% python3 -q
>>> import numpy as np
>>> np.set_printoptions(suppress=True, linewidth=120)
>>> W0 = np.loadtxt("block7.csv", delimiter=",")
>>> print(W0)
[[3. 1. 0. 0. 0. 0. 0.]
 [0. 3. 1. 0. 0. 0. 0.]
 [0. 0. 3. 1. 0. 0. 0.]
 [0. 0. 0. 3. 1. 0. 0.]
 [0. 0. 0. 0. 3. 1. 0.]
 [0. 0. 0. 0. 0. 3. 1.]
 [0. 0. 0. 0. 0. 0. 3.]]
>>> rng = np.random.default_rng(84)
>>> z = rng.permutation(7)
>>> z
array([0, 5, 2, 4, 3, 1, 6])
>>> M2 = W0[z][:, z]
>>> np.trace(M2)
np.float64(21.0)
>>> np.diag(M2)
array([3., 3., 3., 3., 3., 3., 3.])
>>> np.round(np.linalg.det(M2), 1), np.round(np.linalg.det(W0[z]), 1)
(np.float64(2187.0), np.float64(2187.0))
>>> np.unravel_index(np.abs(W0).argmax(), W0.shape)
(np.int64(0), np.int64(0))
>>> print(np.abs(W0).max())
3.0
>>> print(W0.sum(axis=0))
[3. 4. 4. 4. 4. 4. 4.]
>>> print(np.round(W0.mean(axis=0), 1))
[0.4 0.6 0.6 0.6 0.6 0.6 0.6]
>>> print(np.round(np.linalg.svd(W0, compute_uv=False), 1))
[3.9 3.8 3.5 3.1 2.7 2.4 2.1]
>>> O, R = np.linalg.qr(W0)
>>> R
array([[3., 1., 0., 0., 0., 0., 0.],
       [0., 3., 1., 0., 0., 0., 0.],
       [0., 0., 3., 1., 0., 0., 0.],
       [0., 0., 0., 3., 1., 0., 0.],
       [0., 0., 0., 0., 3., 1., 0.],
       [0., 0., 0., 0., 0., 3., 1.],
       [0., 0., 0., 0., 0., 0., 3.]])
>>> O @ R
array([[3., 1., 0., 0., 0., 0., 0.],
       [0., 3., 1., 0., 0., 0., 0.],
       [0., 0., 3., 1., 0., 0., 0.],
       [0., 0., 0., 3., 1., 0., 0.],
       [0., 0., 0., 0., 3., 1., 0.],
       [0., 0., 0., 0., 0., 3., 1.],
       [0., 0., 0., 0., 0., 0., 3.]])
>>> O.T @ O
array([[1., 0., 0., 0., 0., 0., 0.],
       [0., 1., 0., 0., 0., 0., 0.],
       [0., 0., 1., 0., 0., 0., 0.],
       [0., 0., 0., 1., 0., 0., 0.],
       [0., 0., 0., 0., 1., 0., 0.],
       [0., 0., 0., 0., 0., 1., 0.],
       [0., 0., 0., 0., 0., 0., 1.]])
>>> O.shape, R.shape
((7, 7), (7, 7))
>>> np.trace(O @ O.T)
np.float64(7.0)
>>> X = np.loadtxt("sample10.csv", delimiter=",")
>>> X
array([[ 0.,  2.,  2.,  0.,  3.],
       [-2.,  0.,  2., -4.,  6.],
       [-2., -2.,  0., -4.,  1.],
       [ 0.,  4.,  4.,  0., -1.],
       [-3., -6., -1.,  1.,  0.]])
>>> hat = np.triu(np.array([[2, -1, 1, 0, 0],
...     [0, -1, -2, 2, 0],
...     [-1, -1, 1, 2, 1],
...     [0, -2, 2, 2, -1],
...     [-1, 0, -1, -1, 0]]), 1) + np.eye(5)
>>> M2 = hat @ X @ np.linalg.inv(hat)
>>> M2
array([[   0.,    0.,    0.,    0.,   -2.],
       [   2.,   14.,   36.,  -96., -130.],
       [  -5.,   -5.,    2.,    3.,    0.],
       [   3.,   13.,   28.,  -83., -112.],
       [  -3.,   -9.,  -16.,   51.,   67.]])
>>> print(hat @ X - X @ hat)
[[  0.  -2.   2.  -8.  -7.]
 [  4.  10.  10.   4. -10.]
 [ -3.   0.   5.   5.  -6.]
 [  3.   6.   9. -17.  -4.]
 [  0.  -3.  -9.  14.   2.]]
>>> np.trace(M2), np.trace(X)
(np.float64(0.0), np.float64(0.0))
>>> print(np.linalg.matrix_rank(M2))
4
>>> left, s, vt = np.linalg.svd(M2)
>>> evecs = vt[:(s > 1e-8).sum()]
>>> vec = M2[4] + -2 * M2[2] + rng.integers(2) * np.eye(5)[3]
>>> vec
array([  7.,   1., -20.,  46.,  67.])
>>> np.linalg.matrix_rank(np.vstack([M2, vec]))
np.int64(5)
>>> np.allclose(evecs.T @ evecs @ vec, vec)
False
>>> W1 = np.array([[3, -3, 0], [0, -3, 3], [2, -2, 1], [-2, -3, 2], [-3, -3, 2]])
>>> coef = np.array([3, 0, 4])
>>> act = np.maximum(X @ W1 + coef, 0)
>>> act
array([[ 0.,  0., 18.],
       [ 0.,  0., 10.],
       [ 2., 21.,  0.],
       [14.,  0., 18.],
       [ 0., 26.,  0.]])
>>> print((act > 0).mean(axis=0))
[0.4 0.4 0.6]
>>> (act > 0).astype(int)
array([[0, 0, 1],
       [0, 0, 1],
       [1, 1, 0],
       [1, 0, 1],
       [0, 1, 0]])
>>> W2 = np.array([[0, 0, 0], [3, 2, 1], [1, 0, 1]])
>>> (act @ W2).round(6).argmax(axis=1)
array([0, 0, 0, 0, 0])
>>> M = np.loadtxt("mat.csv", delimiter=",")
>>> M
array([[1., 0., 0., 0., 0., 0., 0., 0., 0., 0., 0., 0., 0.],
       [0., 0., 1., 0., 0., 0., 0., 0., 0., 0., 0., 0., 0.],
       [0., 0., 0., 0., 0., 0., 0., 0., 0., 0., 1., 0., 0.],
       [0., 0., 0., 0., 1., 0., 0., 0., 0., 0., 0., 0., 0.],
       [0., 0., 0., 1., 0., 0., 0., 0., 0., 0., 0., 0., 0.],
       [0., 0., 0., 0., 0., 0., 1., 0., 0., 0., 0., 0., 0.],
       [0., 0., 0., 0., 0., 0., 0., 0., 0., 1., 0., 0., 0.],
       [0., 0., 0., 0., 0., 0., 0., 0., 0., 0., 0., 0., 1.],
       [0., 0., 0., 0., 0., 0., 0., 0., 1., 0., 0., 0., 0.],
       [0., 0., 0., 0., 0., 0., 0., 0., 0., 0., 0., 1., 0.],
       [0., 1., 0., 0., 0., 0., 0., 0., 0., 0., 0., 0., 0.],
       [0., 0., 0., 0., 0., 1., 0., 0., 0., 0., 0., 0., 0.],
       [0., 0., 0., 0., 0., 0., 0., 1., 0., 0., 0., 0., 0.]])
>>> f = np.array([6, 5, -5, -6, -8, 0, 4, 0, 4, -5, 3, -1, -9])
>>> M2 = M + np.outer(f, np.eye(13)[3])
>>> round(np.linalg.det(M2) / np.linalg.det(M), 1), round(1 + np.linalg.solve(M, f)[3], 1)
(np.float64(-7.0), np.float64(-7.0))
>>> np.linalg.matrix_rank(M2 - M)
np.int64(1)
>>> np.linalg.norm(X, axis=1).argmax()
np.int64(1)
>>> print(round(np.linalg.norm(X[3], 1), 1), round(np.linalg.norm(X[3], np.inf), 1))
9.0 4.0
>>> print(round(float(np.linalg.norm(X, 2)), 1))
8.9
>>> round(np.linalg.norm(X[3] - X[0]), 1)
np.float64(4.9)
>>> M2 = M + rng.integers(-2, 3, (13, 1)) @ rng.integers(-2, 3, (1, 13))
>>> M2
array([[ 2.,  2.,  1., -1.,  0.,  2.,  1.,  2.,  1., -2., -1.,  1.,  1.],
       [ 1.,  2.,  2., -1.,  0.,  2.,  1.,  2.,  1., -2., -1.,  1.,  1.],
       [ 1.,  2.,  1., -1.,  0.,  2.,  1.,  2.,  1., -2.,  0.,  1.,  1.],
       [-1., -2., -1.,  1.,  1., -2., -1., -2., -1.,  2.,  1., -1., -1.],
       [ 0.,  0.,  0.,  1.,  0.,  0.,  0.,  0.,  0.,  0.,  0.,  0.,  0.],
       [-1., -2., -1.,  1.,  0., -2.,  0., -2., -1.,  2.,  1., -1., -1.],
       [-2., -4., -2.,  2.,  0., -4., -2., -4., -2.,  5.,  2., -2., -2.],
       [ 1.,  2.,  1., -1.,  0.,  2.,  1.,  2.,  1., -2., -1.,  1.,  2.],
       [-2., -4., -2.,  2.,  0., -4., -2., -4., -1.,  4.,  2., -2., -2.],
       [ 1.,  2.,  1., -1.,  0.,  2.,  1.,  2.,  1., -2., -1.,  2.,  1.],
       [ 2.,  5.,  2., -2.,  0.,  4.,  2.,  4.,  2., -4., -2.,  2.,  2.],
       [-2., -4., -2.,  2.,  0., -3., -2., -4., -2.,  4.,  2., -2., -2.],
       [ 2.,  4.,  2., -2.,  0.,  4.,  2.,  5.,  2., -4., -2.,  2.,  2.]])
>>> np.abs(M2 - M).sum(axis=1)
array([16., 16., 16., 16.,  0., 16., 32., 16., 32., 16., 32., 32., 32.])
>>> print(np.linalg.matrix_rank(M2 - M, tol=1e-8))
1
>>> np.round(np.linalg.svd(M2 - M, compute_uv=False), 1) + 0
array([25.5,  0. ,  0. ,  0. ,  0. ,  0. ,  0. ,  0. ,  0. ,  0. ,  0. ,  0. ,  0. ])
>>> vec = np.array([5, 3, 4, -1, -3, -3, -4, 5, 5, 1, 0, -3, -2])
>>> 13 - np.linalg.matrix_rank(M - np.eye(13), tol=1e-8)
np.int64(6)
>>> np.round(np.linalg.norm(vec), 1), round(float(np.linalg.norm(M @ vec)), 1)
(np.float64(12.2), 12.2)
>>> [p for p in range(1, 25) if np.allclose(np.linalg.matrix_power(M, p), np.eye(13))]
[12, 24]
>>> O, R = np.linalg.qr(M)
>>> np.allclose(R.T @ R, M.T @ M)
True
>>> feats = np.array([[2, -1, 0, 0, 1, -2, -2, 0, 0, -1, -1, -2],
...     [-2, -2, -1, -2, -1, -1, -1, -1, 2, -1, 1, 0],
...     [1, -1, -2, 2, 0, 1, -1, 1, 1, 2, -1, -2],
...     [-1, 2, 2, 1, 0, -1, -2, 2, -1, -2, 0, -2],
...     [2, 0, 1, -1, 2, 1, 1, -2, 1, 0, 2, 1]])
>>> feats[2] = feats[1]
>>> feats
array([[ 2, -1,  0,  0,  1, -2, -2,  0,  0, -1, -1, -2],
       [-2, -2, -1, -2, -1, -1, -1, -1,  2, -1,  1,  0],
       [-2, -2, -1, -2, -1, -1, -1, -1,  2, -1,  1,  0],
       [-1,  2,  2,  1,  0, -1, -2,  2, -1, -2,  0, -2],
       [ 2,  0,  1, -1,  2,  1,  1, -2,  1,  0,  2,  1]])
>>> left, s, vt = np.linalg.svd(feats)
>>> evecs = vt[:(s > 1e-8).sum()]
>>> vec = feats[3] + 4 * feats[4] + rng.integers(2) * np.eye(12)[10]
>>> print(vec)
[ 7.  2.  6. -3.  8.  3.  2. -6.  3. -2.  8.  2.]
>>> np.round(np.diag(evecs.T @ evecs), 1)
array([0.7, 0.4, 0.4, 0.2, 0.3, 0.3, 0.3, 0.3, 0.2, 0.3, 0.4, 0.3])
>>> np.linalg.matrix_rank(np.vstack([feats, vec]))
np.int64(4)
